$ python -q
>>> import numpy as np
>>> from numpy import linalg as LA
>>> np.set_printoptions(suppress=True, linewidth=140)
>>> J = np.load("dump.npy")
>>> J.round(2)
array([[-0.39,  0.28, -0.28, -0.83],
       [ 0.28,  0.94,  0.06,  0.17],
       [-0.28,  0.06,  0.94, -0.17],
       [-0.83,  0.17, -0.17,  0.5 ]])
>>> # symmetric
>>> np.all(LA.eigvalsh(J) > 0)
np.False_
>>> vec = np.array([-2, 1, -4, -1])
>>> rhs = J @ vec
>>> rhs
array([ 3.,  0., -3.,  2.])
>>> np.round(LA.solve(J, J[:, 3]), 2)
array([-0.,  0.,  0.,  1.])
>>> np.round(LA.solve(J, rhs), 2)
array([-2.,  1., -4., -1.])
>>> np.round(LA.solve(J.T, J[2]), 2) + 0
array([0., 0., 1., 0.])
>>> np.round(LA.solve(J, rhs + J[:, 1]), 2)
array([-2.,  2., -4., -1.])
>>> P = np.triu(np.array([[2, -1, -2, 2], [-2, -1, -1, 2], [-2, 2, 2, -1], [2, 0, -1, 2]]), 1) + np.eye(4)
>>> other = P @ J @ LA.inv(P)
>>> np.round(LA.det(other), 2)
np.float64(-1.0)
>>> LA.matrix_rank(other)
np.int64(4)
>>> X = np.array([[0, 1], [1, 0]])
>>> # a transition matrix
>>> np.round(LA.pinv(X), 2)
array([[0., 1.],
       [1., 0.]])
>>> X @ X.T
array([[1, 0],
       [0, 1]])
>>> X[:, 1] @ X[:, 0]
np.int64(0)
>>> X.T @ X
array([[1, 0],
       [0, 1]])
>>> vec = np.array([2, 2])
>>> rhs = X @ vec
>>> rhs
array([2, 2])
>>> np.round(LA.solve(X, rhs + X[:, 0]), 2)
array([3., 2.])
>>> np.round(LA.solve(X, X[:, 1]), 2)
array([0., 1.])
>>> ev, vecs = LA.eigh(J)
>>> np.round(LA.svd(J, compute_uv=False), 2)
array([1., 1., 1., 1.])
>>> np.round(vecs.T @ J @ vecs, 2) + 0
array([[-1.,  0.,  0.,  0.],
       [ 0.,  1.,  0.,  0.],
       [ 0.,  0.,  1.,  0.],
       [ 0.,  0.,  0.,  1.]])
>>> round(ev.sum(), 2), np.trace(J)
(np.float64(2.0), np.float64(2.0))
>>> np.unique(ev.round(6) + 0, return_counts=True)[1]
array([1, 3])
>>> (ev > 1e-8).sum(), (ev < -1e-8).sum()
(np.int64(3), np.int64(1))
>>> np.round(LA.eigvalsh(J @ J), 2)
array([1., 1., 1., 1.])
>>> np.round(vecs.T @ vecs, 2) + 0
array([[1., 0., 0., 0.],
       [0., 1., 0., 0.],
       [0., 0., 1., 0.],
       [0., 0., 0., 1.]])
>>> np.round(vecs @ np.diag(ev) @ vecs.T, 2)
array([[-0.39,  0.28, -0.28, -0.83],
       [ 0.28,  0.94,  0.06,  0.17],
       [-0.28,  0.06,  0.94, -0.17],
       [-0.83,  0.17, -0.17,  0.5 ]])
>>> ev, vecs = LA.eigh(X)
>>> vec = np.array([-2, 0])
>>> (np.sign(vecs[:, -1].round(6)) == np.sign(vecs[0, -1].round(6))).astype(int)
array([1, 1])
>>> np.round(vecs * np.maximum(ev, 0) @ vecs.T, 2)
array([[0.5, 0.5],
       [0.5, 0.5]])
>>> np.abs(X).sum(axis=1).max(), np.abs(ev).max()
(np.int64(1), np.float64(1.0))
>>> vec @ X @ vec / (vec @ vec), ev[0], ev[-1]
(np.float64(0.0), np.float64(-1.0), np.float64(1.0))
>>> vec = np.array([0, 1])
>>> np.einsum("ij,j->i", X, vec)
array([1, 0])
>>> X @ (2 * vec)
array([2, 0])
>>> (X @ vec).argmax()
np.int64(0)
>>> (X * vec).sum(axis=1)
array([1, 0])
>>> np.sign((X @ vec).round(6))
array([1, 0])
>>> X @ vec
array([1, 0])
>>> LA.norm(X @ vec) <= LA.norm(X, 2) * LA.norm(vec) + 1e-9
np.True_
>>> E = np.loadtxt("x.csv", delimiter=",")
>>> E
array([[ 0.01, -0.53, -0.56,  0.59],
       [-0.01,  0.76,  0.14, -0.21],
       [-0.17,  2.35,  0.83, -1.34],
       [ 0.05, -2.45,  0.02,  0.45],
       [-0.18,  2.88,  0.42, -1.3 ]])
>>> P = E @ LA.solve(E.T @ E, E.T)
>>> np.allclose(P @ P, P)
True
>>> np.round(np.diag(P), 2)
array([0.98, 0.2 , 0.97, 0.89, 0.96])
>>> P.round(2)
array([[ 0.98, -0.13,  0.02, -0.05, -0.03],
       [-0.13,  0.2 ,  0.15, -0.29, -0.18],
       [ 0.02,  0.15,  0.97,  0.05,  0.03],
       [-0.05, -0.29,  0.05,  0.89, -0.07],
       [-0.03, -0.18,  0.03, -0.07,  0.96]])
>>> np.round(np.trace(P), 2)
np.float64(4.0)
>>> np.round((np.eye(5) - P) @ E, 2) + 0
array([[0., 0., 0., 0.],
       [0., 0., 0., 0.],
       [0., 0., 0., 0.],
       [0., 0., 0., 0.],
       [0., 0., 0., 0.]])
>>> Q, vecs = LA.qr(E[:, :1])[0], LA.qr(E[:, 1:])[0]
>>> sv = LA.svd(Q.T @ vecs, compute_uv=False)
>>> (sv > 0.9).sum()
np.int64(1)
>>> np.round(np.degrees(np.arccos(sv.clip(0, 1))), 2)
array([9.95])
>>> sv.round(2)
array([0.98])
>>> other = E / np.sqrt((E ** 2).mean(axis=1, keepdims=True))
>>> LA.matrix_rank(other) == LA.matrix_rank(E)
np.True_
>>> LA.matrix_rank(E - E.mean(axis=1, keepdims=True))
np.int64(3)
>>> np.round(LA.norm(other, axis=1), 2)
array([2., 2., 2., 2., 2.])
>>> other = E / LA.norm(E, axis=1, keepdims=True)
>>> gram = other @ other.T
>>> (np.abs(gram) > 0.9).astype(int)
array([[1, 0, 1, 0, 0],
       [0, 1, 1, 1, 1],
       [1, 1, 1, 0, 1],
       [0, 1, 0, 1, 1],
       [0, 1, 1, 1, 1]])
>>> (gram - 2 * np.eye(5)).round(6).argmax(axis=1)
array([3, 4, 4, 0, 1])
>>> gram[3].round(2)
array([ 0.64, -0.98, -0.9 ,  1.  , -0.96])
>>> X.reshape(-1, 2)
array([[0, 1],
       [1, 0]])
>>> X.reshape(2, -1)
array([[0, 1],
       [1, 0]])
>>> t3 = X.reshape(2, 2, -1)
>>> t3.transpose(1, 0, 2)
array([[[0],
        [1]],

       [[1],
        [0]]])
>>> t3.sum(axis=1)
array([[1],
       [1]])
>>> t3.shape
(2, 2, 1)
>>> W0 = np.load("block10.npy")
>>> W0
array([[ 0., -3.],
       [-3.,  0.]])
>>> np.all(LA.eigvalsh(W0) > 0)
np.False_
>>> round(float(LA.eigvalsh(W0).min()), 2)
-3.0
>>> rng = np.random.default_rng(17)
>>> lab = rng.permutation(2)
>>> other = W0[:, lab] * rng.choice([-1, 1], 2)
>>> other
array([[ 0.,  3.],
       [-3., -0.]])
>>> U, _, Vh = LA.svd(W0.T @ other)
>>> np.round(LA.lstsq(W0, other)[0], 2)
array([[ 1.,  0.],
       [ 0., -1.]])
>>> lab
array([0, 1])
>>> np.round(LA.eigvals(other).sum().real, 2)
np.float64(0.0)
>>> np.kron(np.eye(2, dtype=int), other)
array([[ 0.,  3.,  0.,  0.],
       [-3., -0., -0., -0.],
       [ 0.,  0.,  0.,  3.],
       [-0., -0., -3., -0.]])
>>> np.einsum("ii->", other)
np.float64(0.0)
>>> vec = np.array([-1, 3])
>>> W0 @ vec
array([-9.,  3.])
>>> (W0 @ vec).argmax()
np.int64(1)
>>> (W0 * vec).sum(axis=1)
array([-9.,  3.])
>>> W0 @ np.ones(2)
array([-3., -3.])
>>> np.einsum("ij,j->i", W0, vec)
array([-9.,  3.])
>>> np.sign((W0 @ vec).round(6))
array([-1.,  1.])
>>> LA.norm(W0 @ vec) <= LA.norm(W0, 2) * LA.norm(vec) + 1e-9
np.True_
>>> Q, _ = LA.qr(np.array([[1.0, 0.4, -0.2],
...     [-1.0, -0.5, 0.6],
...     [0.4, 0.7, -1.2],
...     [2.4, -0.6, 1.7]]))
>>> mat = Q @ Q.T
>>> mat.round(2)
array([[ 0.95, -0.17, -0.12, -0.03],
       [-0.17,  0.38, -0.44, -0.11],
       [-0.12, -0.44,  0.69, -0.08],
       [-0.03, -0.11, -0.08,  0.98]])
>>> # projection: eigenvalues are 0 or 1
>>> vec = np.array([-3, -2, -3, 0])
>>> np.round(mat @ vec, 2)
array([-2.15,  1.07, -0.81,  0.56])
>>> m1 = np.loadtxt("a.csv", delimiter=",")
>>> m1
array([[15.,  0.,  0., 10.,  0.],
       [12.,  0.,  0.,  8.,  0.],
       [ 0.,  0.,  0.,  0.,  0.]])
>>> # null space of dimension 4
>>> th = np.radians(120)
>>> r_ = np.eye(5)
>>> r_[1, 1] = r_[2, 2] = np.cos(th)
>>> r_[1, 2], r_[2, 1] = -np.sin(th), np.sin(th)
>>> r_.round(2)
array([[ 1.  ,  0.  ,  0.  ,  0.  ,  0.  ],
       [ 0.  , -0.5 , -0.87,  0.  ,  0.  ],
       [ 0.  ,  0.87, -0.5 ,  0.  ,  0.  ],
       [ 0.  ,  0.  ,  0.  ,  1.  ,  0.  ],
       [ 0.  ,  0.  ,  0.  ,  0.  ,  1.  ]])
>>> other = m1 @ r_.T
>>> other
array([[15.,  0.,  0., 10.,  0.],
       [12.,  0.,  0.,  8.,  0.],
       [ 0.,  0.,  0.,  0.,  0.]])
>>> np.allclose(LA.norm(m1, axis=1), LA.norm(other, axis=1))
True
>>> np.round(LA.svd(m1, compute_uv=False), 2) + 0, np.round(LA.svd(other, compute_uv=False), 2) + 0
(array([23.09,  0.  ,  0.  ]), array([23.09,  0.  ,  0.  ]))
>>> round(LA.det(r_), 2), round(float(np.trace(r_)), 2)
(np.float64(1.0), 2.0)
>>> np.argsort(-LA.norm(m1, axis=0).round(6), kind="stable")[:3]
array([0, 3, 1])
>>> LA.matrix_rank(m1, rtol=0.1)
np.int64(1)
>>> round(LA.norm(m1, 2) / LA.norm(m1), 2)
np.float64(1.0)
>>> r0 = np.array([1, 3])
>>> np.convolve(m1[0], r0)
array([15., 45.,  0., 10., 30.,  0.])
>>> np.array([np.convolve(row, r0, "same") for row in m1])
array([[15., 45.,  0., 10., 30.],
       [12., 36.,  0.,  8., 24.],
       [ 0.,  0.,  0.,  0.,  0.]])
>>> np.correlate(m1[0], m1[1], "full")
array([  0., 120.,   0.,   0., 260.,   0.,   0., 120.,   0.])
>>> round(np.trace(LA.pinv(m1) @ m1), 2)
np.float64(1.0)
>>> np.unique(m1.round(6), axis=0).shape
(3, 5)
>>> np.abs(np.diag(LA.qr(m1)[1])) > 1e-9
array([ True, False, False])
>>> np.allclose(m1[:-1].T @ LA.lstsq(m1[:-1].T, m1[-1])[0], m1[-1])
True
>>> try:
...     LA.inv(m1)
... except LA.LinAlgError as e:
...     print("failed:", e)
... 
failed: Last 2 dimensions of the array must be square
>>> U, sv, Vh = LA.svd(m1)
>>> vecs = Vh[:(sv > 1e-8).sum()]
>>> vec = m1[1] + 5 * m1[2] + rng.integers(2) * np.eye(5)[3]
>>> vec
array([12.,  0.,  0.,  8.,  0.])
>>> round(LA.norm(vec - vecs.T @ vecs @ vec), 2)
np.float64(0.0)
>>> arr = np.array([[9, 0, 0, 9],
...     [0, 0, 0, 0],
...     [0, 0, 0, 0],
...     [-3, 0, 0, -3],
...     [3, 0, 0, 3]])
>>> U, sv, Vh = LA.svd(arr)
>>> np.argmax(sv[:-1] / (sv[1:] + 1e-6)) + 1
np.int64(1)
>>> other = U[:, :1] @ np.diag(sv[:1]) @ Vh[:1]
>>> round(LA.norm(arr - other, 2), 2), round(float(sv[1]), 2)
(np.float64(0.0), 0.0)
>>> LA.matrix_rank(other)
np.int64(1)
>>> np.round(LA.norm(arr - other) / LA.norm(arr), 2)
np.float64(0.0)
>>> np.round(np.abs(arr - other).max(), 2)
np.float64(0.0)
>>> U, sv, Vh = LA.svd(arr, full_matrices=False)
>>> np.round(Vh @ Vh.T, 2) + 0
array([[1., 0., 0., 0.],
       [0., 1., 0., 0.],
       [0., 0., 1., 0.],
       [0., 0., 0., 1.]])
>>> np.round(np.abs(Vh[0]), 2)
array([0.71, 0.  , 0.  , 0.71])
>>> np.allclose(U * sv @ Vh, arr)
True
>>> np.round(U.T @ U, 2) + 0
array([[1., 0., 0., 0.],
       [0., 1., 0., 0.],
       [0., 0., 1., 0.],
       [0., 0., 0., 1.]])
>>> th = np.radians(36)
>>> r_ = np.eye(4)
>>> r_[1, 1] = r_[2, 2] = np.cos(th)
>>> r_[1, 2], r_[2, 1] = -np.sin(th), np.sin(th)
>>> r_.round(2)
array([[ 1.  ,  0.  ,  0.  ,  0.  ],
       [ 0.  ,  0.81, -0.59,  0.  ],
       [ 0.  ,  0.59,  0.81,  0.  ],
       [ 0.  ,  0.  ,  0.  ,  1.  ]])
>>> other = arr @ r_.T
>>> np.abs(other - arr).max(axis=0)
array([0., 0., 0., 0.])
